>>> import numpy as np
>>> import numpy.linalg as la
>>> np.set_printoptions(precision=2, suppress=True, linewidth=140)
>>> def rd(a):
...     return np.round(a, 2) + 0
... 
>>> J = np.load("case12.npy")
>>> print(J)
[[ 19.5  -22.03   0.23 -11.32   7.97]
 [-11.82  21.33  -4.86   4.82 -10.81]
 [  1.85  -4.91   1.37   0.07   2.46]
 [ -1.39   4.74  -1.97   0.08  -2.23]
 [ -3.63  16.55  -6.73  -1.62  -9.93]
 [  9.76  -5.3   -2.7   -7.91   0.86]
 [ 14.51 -10.59  -2.7  -11.18   1.89]
 [ -0.97 -15.75   9.18   5.39  10.98]
 [  1.89 -13.95   6.72   2.22   8.71]
 [-15.9   10.56   4.17  11.88  -1.35]
 [ -2.24  20.85 -10.11  -4.27 -13.06]
 [-22.61  18.18   4.57  16.22  -4.35]
 [ 15.62  -8.25  -5.16 -12.28  -0.29]
 [-19.97  19.97   1.41  13.7   -6.3 ]
 [ -0.62 -18.57  10.64   6.79  12.99]
 [ -4.63   7.35  -1.07   2.37  -3.25]
 [-15.77   8.31   4.84  12.45   0.08]
 [ -4.24   0.3    2.31   3.34   1.09]
 [ -0.64  13.55  -6.94  -4.02  -9.23]
 [ -4.9   11.13  -3.85   0.81  -6.49]
 [  4.8   -5.04   0.12  -2.81   1.55]
 [-11.74  14.51  -1.07   6.97  -6.01]
 [ -7.2    7.4    0.3    4.61  -2.89]
 [ 18.67 -14.95  -3.31 -13.22   3.73]
 [-14.65   7.58   4.39  11.29  -0.45]
 [-15.37   5.68   7.21  13.87   1.69]
 [  1.6   -9.51   4.31   1.48   5.41]
 [ -0.67   4.35  -2.42  -0.69  -2.71]]
>>> Uu, sig, vt = la.svd(J)
>>> print(rd(sig))
[94.78 55.26  1.46  1.31  1.28]
>>> A2 = Uu[:, :2] @ np.diag(sig[:2]) @ vt[:2]
>>> la.matrix_rank(J, rtol=0.05)
np.int64(2)
>>> la.matrix_rank(A2)
np.int64(2)
>>> rd(la.norm(J - A2, 2)), rd(sig[2])
(np.float64(1.46), np.float64(1.46))
>>> rd(np.abs(J - A2).max())
np.float64(0.48)
>>> mat = np.load("arr.npy")
>>> mat
array([[0, 0, 1],
       [1, 0, 0],
       [0, 1, 0]])
>>> rng = np.random.default_rng(261648)
>>> lab = rng.permutation(3)
>>> A2 = mat[:, lab] * rng.choice([-1, 1], 3)
>>> A2
array([[ 0,  0,  1],
       [ 0, -1,  0],
       [-1,  0,  0]])
>>> Uu, _, vt = la.svd(mat.T @ A2)
>>> lab
array([1, 0, 2])
>>> rd(la.lstsq(mat, A2)[0])
array([[ 0., -1.,  0.],
       [-1.,  0.,  0.],
       [ 0.,  0.,  1.]])
>>> Uu @ vt
array([[ 0., -1.,  0.],
       [-1.,  0.,  0.],
       [ 0.,  0.,  1.]])
>>> rd(la.eigvals(A2).sum().real)
np.float64(-1.0)
>>> rd(la.det(A2[::-1]))
np.float64(1.0)
>>> print(rd(la.det(2 * A2)), rd(la.det(A2)))
-8.0 -1.0
>>> print(np.kron(np.eye(2, dtype=int), A2))
[[ 0  0  1  0  0  0]
 [ 0 -1  0  0  0  0]
 [-1  0  0  0  0  0]
 [ 0  0  0  0  0  1]
 [ 0  0  0  0 -1  0]
 [ 0  0  0 -1  0  0]]
>>> np.einsum("ij,ji->", A2, A2)
np.int64(-1)
>>> rd(la.det(A2.T))
np.float64(-1.0)
